% ipython --no-banner

In [1]: import numpy as np

In [2]: from numpy import linalg as LA

In [3]: np.set_printoptions(precision=2, suppress=True, linewidth=120)

In [4]: rd = lambda a: np.round(a, 2) + 0

In [5]: arr = np.load("layer2.npy")

In [6]: arr
Out[6]: 
array([[ -1.69,  -3.91,  -2.55,  -3.58,   1.5 ],
       [ -1.06,  -9.31,  -5.74,  -7.38,  -1.19],
       [ -0.73,   2.13,  -1.48,  -1.68,  -6.02],
       [ -1.57,  -8.1 ,  -4.58,  -7.16,   0.12],
       [  1.91, -13.4 ,  -5.78,  -6.28,   1.36],
       [  2.79, -12.44,  -3.94,  -5.38,   1.58],
       [ -4.53, -11.41,  -6.77,  -9.22,   5.17],
       [  1.27, -13.41,  -5.84,  -7.85,   0.64],
       [  0.35, -13.23,  -4.31,  -6.89,   5.29],
       [  2.25, -10.54,  -3.24,  -5.26,   1.37],
       [ -4.84,  -4.95,  -5.08,  -6.66,   1.37],
       [ -5.22,   1.75,  -3.94,  -4.61,  -3.67],
       [ -2.23,  -6.86,  -3.83,  -5.33,   3.14],
       [ -0.8 ,   1.97,  -1.35,  -1.61,  -6.02],
       [  3.36,  -4.76,  -1.89,  -1.51,  -3.31],
       [ -3.9 , -10.3 ,  -8.34,  -9.04,   0.11],
       [ -5.91,  -1.64,  -4.72,  -5.97,  -0.67],
       [  2.8 ,  -3.28,  -2.17,  -0.5 ,  -3.55],
       [ -2.98,  -0.1 ,  -3.09,  -3.74,  -3.51],
       [ -1.2 , -12.71,  -4.56,  -7.39,   5.98]])

In [7]: Xc = (arr - arr.mean(axis=0)) / arr.std(axis=0)

In [8]: rd(Xc.std(axis=0))
Out[8]: array([1., 1., 1., 1., 1.])

In [9]: np.argwhere(np.abs(Xc) > 2)
Out[9]: array([[15,  2]])

In [10]: b = LA.lstsq(np.delete(Xc, 4, axis=1), Xc[:, 4])[0]

In [11]: rd(b)
Out[11]: array([-1.57, -2.49,  0.71,  0.98])

In [12]: rd(1 - np.var(Xc[:, 4] - np.delete(Xc, 4, axis=1) @ b))
Out[12]: np.float64(0.99)

In [13]: feats = np.loadtxt("arr.csv", delimiter=",")

In [14]: feats
Out[14]: 
array([[ 0.04,  0.32,  8.59,  0.78],
       [ 0.65,  1.03, -3.28,  0.92],
       [-0.13,  0.43,  6.69,  0.6 ],
       [-0.23,  2.69, -2.88,  0.19],
       [ 0.66, -0.36,  5.23, -0.57],
       [-0.8 , -0.81, -1.35, -0.79],
       [-0.4 ,  2.11,  4.16, -0.22],
       [-0.15,  0.53, -1.88, -0.25],
       [-0.28, -0.7 , -0.05, -0.2 ],
       [ 0.48,  0.56,  3.38,  0.  ],
       [-0.07, -1.16,  0.23, -0.51],
       [-0.56, -0.8 ,  3.3 , -0.05],
       [-0.72,  0.7 , -1.55,  0.95],
       [-0.7 ,  1.1 , -6.22,  0.67],
       [ 0.14, -2.43,  1.04, -1.38],
       [-0.09, -1.51, -2.05, -0.95],
       [-0.11,  2.27,  3.76, -0.61],
       [-0.12, -1.4 ,  4.18, -1.45],
       [-0.37, -0.16,  3.74, -0.6 ],
       [-0.3 ,  1.54,  2.62,  0.76],
       [ 1.07, -1.38, -4.79,  0.03],
       [ 0.67,  0.02, -3.94,  0.19]])

In [15]: P = feats @ LA.solve(feats.T @ feats, feats.T)

In [16]: rd(np.trace(P))
Out[16]: np.float64(4.0)

In [17]: rd(P @ feats[:, 1])
Out[17]: 
array([ 0.32,  1.03,  0.43,  2.69, -0.36, -0.81,  2.11,  0.53, -0.7 ,  0.56, -1.16, -0.8 ,  0.7 ,  1.1 , -2.43, -1.51,
        2.27, -1.4 , -0.16,  1.54, -1.38,  0.02])

In [18]: LA.matrix_rank(np.eye(22) - P)
Out[18]: np.int64(18)

In [19]: rd(np.diag(P))
Out[19]: 
array([0.35, 0.18, 0.2 , 0.29, 0.2 , 0.2 , 0.23, 0.05, 0.04, 0.1 , 0.04, 0.14, 0.21, 0.25, 0.22, 0.12, 0.36, 0.22,
       0.08, 0.11, 0.28, 0.12])

In [20]: mat = np.loadtxt("run7.csv", delimiter=",")

In [21]: mat
Out[21]: 
array([[-12.,   1.,   0.,  -1.,   2.,   1.],
       [  2.,  -3.,  -2.,  -2.,  -1.,   1.],
       [ -1.,   1., -11.,   1.,   0.,   0.],
       [  0.,   0.,   1.,  11.,   0.,   0.],
       [  1.,   1.,  -1.,   1., -16.,  -1.],
       [  1.,   0.,   0.,   0.,  -1.,  15.]])

In [22]: cov = mat.T @ mat

In [23]: np.trace(cov), (mat ** 2).sum()
Out[23]: (np.float64(908.0), np.float64(908.0))

In [24]: cov
Out[24]: 
array([[151., -18.,   6.,   8., -43.,   4.],
       [-18.,  12.,  -6.,   7., -11.,  -3.],
       [  6.,  -6., 127.,   3.,  18.,  -1.],
       [  8.,   7.,   3., 128., -16.,  -4.],
       [-43., -11.,  18., -16., 262.,   2.],
       [  4.,  -3.,  -1.,  -4.,   2., 228.]])

In [25]: LA.matrix_rank(cov)
Out[25]: np.int64(6)

In [26]: np.allclose(cov, cov.T)
Out[26]: True

In [27]: f = np.array([3, 4, -2, 0, 2, 3])

In [28]: other = mat + np.outer(f, np.eye(6)[5])

In [29]: other
Out[29]: 
array([[-12.,   1.,   0.,  -1.,   2.,   4.],
       [  2.,  -3.,  -2.,  -2.,  -1.,   5.],
       [ -1.,   1., -11.,   1.,   0.,  -2.],
       [  0.,   0.,   1.,  11.,   0.,   0.],
       [  1.,   1.,  -1.,   1., -16.,   1.],
       [  1.,   0.,   0.,   0.,  -1.,  18.]])

In [30]: rd(LA.det(other) / LA.det(mat)), rd(1 + LA.solve(mat, f)[5])
Out[30]: (np.float64(1.21), np.float64(1.21))

In [31]: LA.matrix_rank(LA.inv(other) - LA.inv(mat), tol=1e-8)
Out[31]: np.int64(1)

In [32]: LA.matrix_rank(other - mat)
Out[32]: np.int64(1)

In [33]: rd(LA.matrix_power(mat, 3))
Out[33]: 
array([[-1865.,   125.,   140.,  -175.,  1237.,   224.],
       [  362.,    -3.,  -356.,  -170.,  -431.,   183.],
       [ -453.,   187., -1288.,   111.,   113.,    13.],
       [   14.,    -4.,   120.,  1341.,    -3.,     0.],
       [  509.,   315.,  -515.,   249., -4164.,  -258.],
       [  205.,     6.,   -16.,   -20.,  -271.,  3404.]])

In [34]: LA.determinant(mat)
AttributeError: module 'numpy.linalg' has no attribute 'determinant'


In [35]: np.allclose(mat, mat.T)
Out[35]: False

In [36]: rd(np.sort(np.abs(LA.eigvals(mat))))
Out[36]: array([ 3.02, 10.77, 11.04, 12.01, 15.07, 16.3 ])

In [37]: (mat + mat.T) / 2
Out[37]: 
array([[-12. ,   1.5,  -0.5,  -0.5,   1.5,   1. ],
       [  1.5,  -3. ,  -0.5,  -1. ,   0. ,   0.5],
       [ -0.5,  -0.5, -11. ,   1. ,  -0.5,   0. ],
       [ -0.5,  -1. ,   1. ,  11. ,   0.5,   0. ],
       [  1.5,   0. ,  -0.5,   0.5, -16. ,  -1. ],
       [  1. ,   0.5,   0. ,   0. ,  -1. ,  15. ]])

In [38]: mat.inv()
AttributeError: 'numpy.ndarray' object has no attribute 'inv'


In [39]: W0 = np.load("m.npy")

In [40]: W0
Out[40]: 
array([[0, 0, 1, 0],
       [1, 0, 0, 0],
       [0, 1, 0, 0],
       [0, 0, 0, 1]])

In [41]: f = np.array([1, -6])

In [42]: np.polyval(f, W0[3])
Out[42]: array([-6, -6, -6, -5])

In [43]: np.correlate(W0[3], W0[2], "full")
Out[43]: array([0, 0, 0, 0, 0, 1, 0])

In [44]: W = np.array([[3, 1, 0, 1, 0, -3],
    ...:     [3, 2, 3, 0, 3, -2],
    ...:     [-1, 2, 3, -2, -2, -3],
    ...:     [0, -1, -1, -1, 1, -2]])

In [45]: b = np.array([2, -1, 2, -2, 2, 1])

In [46]: act = np.maximum(W0 @ W + b, 0)

In [47]: act
Out[47]: 
array([[1, 1, 5, 0, 0, 0],
       [5, 0, 2, 0, 2, 0],
       [5, 1, 5, 0, 5, 0],
       [2, 0, 1, 0, 3, 0]])

In [48]: LA.matrix_rank(act)
Out[48]: np.int64(4)

In [49]: C = np.array([[1, 2, 0], [2, 0, 2], [2, 2, 2], [1, 1, 1], [1, 2, 1], [0, 1, 1]])

In [50]: act @ C
Out[50]: 
array([[13, 12, 12],
       [11, 18,  6],
       [22, 30, 17],
       [ 7, 12,  5]])

In [51]: (act @ C).round(6).argmax(axis=1)
Out[51]: array([0, 1, 1, 1])

In [52]: rng = np.random.default_rng(36265)

In [53]: idx = rng.permutation(4)

In [54]: idx
Out[54]: array([3, 2, 1, 0])

In [55]: other = W0[idx][:, idx]

In [56]: rd(np.sort(np.abs(LA.eigvals(other))))
Out[56]: array([1., 1., 1., 1.])

In [57]: np.diag(other)
Out[57]: array([1, 0, 0, 0])

In [58]: rd(LA.det(other)), rd(LA.det(W0[idx]))
Out[58]: (np.float64(1.0), np.float64(1.0))

In [59]: x0 = np.array([-5, -2, 1, -1])

In [60]: h = np.maximum(W0 @ x0, 0)

In [61]: h
Out[61]: array([1, 0, 0, 0])

In [62]: rd(np.tanh(W0 @ x0))
Out[62]: array([ 0.76, -1.  , -0.96, -0.76])

In [63]: np.maximum(W0 @ x0, 0) - np.maximum(-W0 @ x0, 0)
Out[63]: array([ 1, -5, -2, -1])

In [64]: W0.T @ h
Out[64]: array([0, 0, 1, 0])

In [65]: K = np.load("dump.npy")

In [66]: K
Out[66]: 
array([[0, 0, 0, 0, 0],
       [0, 2, 0, 0, 0],
       [0, 0, 1, 0, 0],
       [0, 0, 0, 2, 0],
       [0, 0, 0, 0, 1]])

In [67]: x0 = np.array([1, -2, 2, -1, -3])

In [68]: np.sign((K @ x0).round(6))
Out[68]: array([ 0, -1,  1, -1, -1])

In [69]: (K * x0).sum(axis=1)
Out[69]: array([ 0, -4,  2, -2, -3])

In [70]: rd(LA.svd(K, compute_uv=False))
Out[70]: array([2., 2., 1., 1., 0.])

In [71]: rd(LA.pinv(K))
Out[71]: 
array([[0. , 0. , 0. , 0. , 0. ],
       [0. , 0.5, 0. , 0. , 0. ],
       [0. , 0. , 1. , 0. , 0. ],
       [0. , 0. , 0. , 0.5, 0. ],
       [0. , 0. , 0. , 0. , 1. ]])

In [72]: K @ K.T
Out[72]: 
array([[0, 0, 0, 0, 0],
       [0, 4, 0, 0, 0],
       [0, 0, 1, 0, 0],
       [0, 0, 0, 4, 0],
       [0, 0, 0, 0, 1]])

In [73]: K[:, 1] @ K[:, 3]
Out[73]: np.int64(0)
